% python3 -q
>>> import numpy as np
>>> import numpy.linalg as la
>>> np.set_printoptions(precision=2, suppress=True, linewidth=120, sign=" ")
>>> W0 = np.array([[-5, 2, 7, 7, -8, 3],
...     [9, -3, -2, 3, -2, -3],
...     [5, 4, 7, -5, -4, -4],
...     [3, -2, 2, 9, -6, 2],
...     [-6, -7, 6, 2, -3, 2]])
>>> W0[:, 1] = 2 * W0[:, 4]
>>> W0
array([[ -5, -16,   7,   7,  -8,   3],
       [  9,  -4,  -2,   3,  -2,  -3],
       [  5,  -8,   7,  -5,  -4,  -4],
       [  3, -12,   2,   9,  -6,   2],
       [ -6,  -6,   6,   2,  -3,   2]])
>>> B = W0 / la.norm(W0, axis=1, keepdims=True)
>>> C2 = B @ B.T
>>> C2[1]
array([ 0.14,  1.  ,  0.44,  0.56, -0.29])
>>> (C2 - 2 * np.eye(5)).round(6).argmax(axis=1)
array([ 4,  3,  0,  0,  0])
>>> np.round(np.degrees(np.arccos(np.clip(C2[1, 2], -1, 1))), 2)
np.float64(63.96)
>>> t3 = np.stack([W0, 4 * W0, W0[::-1]])
>>> print(t3.shape)
(3, 5, 6)
>>> (t3 @ W0.T).shape
(3, 5, 5)
>>> la.matrix_rank(t3.reshape(3, -1))
np.int64(2)
>>> print(np.einsum("bij,cij->bc", t3, t3))
[[  1173   4692    827]
 [  4692  18768   3308]
 [   827   3308   1173]]
>>> la.norm(t3, axis=(1, 2))
array([  34.25,  137.  ,   34.25])
>>> x0 = np.array([-1, -2, 5, -4, 1, 2])
>>> a = np.maximum(W0 @ x0, 0)
>>> W0.T @ a
array([ -186, -1350,   918,   106,  -675,    -8])
>>> a
array([ 42,   0,  54,   0,  41])
>>> np.tanh(W0 @ x0)
array([ 1., -1.,  1., -1.,  1.])
>>> t = np.radians(15)
>>> Rm = np.eye(6)
>>> Rm[0, 0] = Rm[5, 5] = np.cos(t)
>>> Rm[0, 5], Rm[5, 0] = -np.sin(t), np.sin(t)
>>> Rm
array([[ 0.97,  0.  ,  0.  ,  0.  ,  0.  , -0.26],
       [ 0.  ,  1.  ,  0.  ,  0.  ,  0.  ,  0.  ],
       [ 0.  ,  0.  ,  1.  ,  0.  ,  0.  ,  0.  ],
       [ 0.  ,  0.  ,  0.  ,  1.  ,  0.  ,  0.  ],
       [ 0.  ,  0.  ,  0.  ,  0.  ,  1.  ,  0.  ],
       [ 0.26,  0.  ,  0.  ,  0.  ,  0.  ,  0.97]])
>>> B = W0 @ Rm.T
>>> np.allclose(W0 @ W0.T, B @ B.T)
True
>>> np.allclose(la.norm(W0, axis=1), la.norm(B, axis=1))
True
>>> np.abs(B - W0).max(axis=0)
array([ 0.86,  0.  ,  0.  ,  0.  ,  0.  ,  2.43])
>>> left, s, vt = la.svd(W0, full_matrices=False)
>>> np.allclose(left * s @ vt, W0)
True
>>> np.abs(vt[0])
array([ 0.05,  0.78,  0.34,  0.33,  0.39,  0.08])
>>> np.round(left.T @ left, 2) + 0
array([[ 1.,  0.,  0.,  0.,  0.],
       [ 0.,  1.,  0.,  0.,  0.],
       [ 0.,  0.,  1.,  0.,  0.],
       [ 0.,  0.,  0.,  1.,  0.],
       [ 0.,  0.,  0.,  0.,  1.]])
>>> np.cumsum(s ** 2) / np.sum(s ** 2)
array([ 0.71,  0.89,  1.  ,  1.  ,  1.  ])
>>> left.shape, s.shape, vt.shape
((5, 5), (5,), (5, 6))
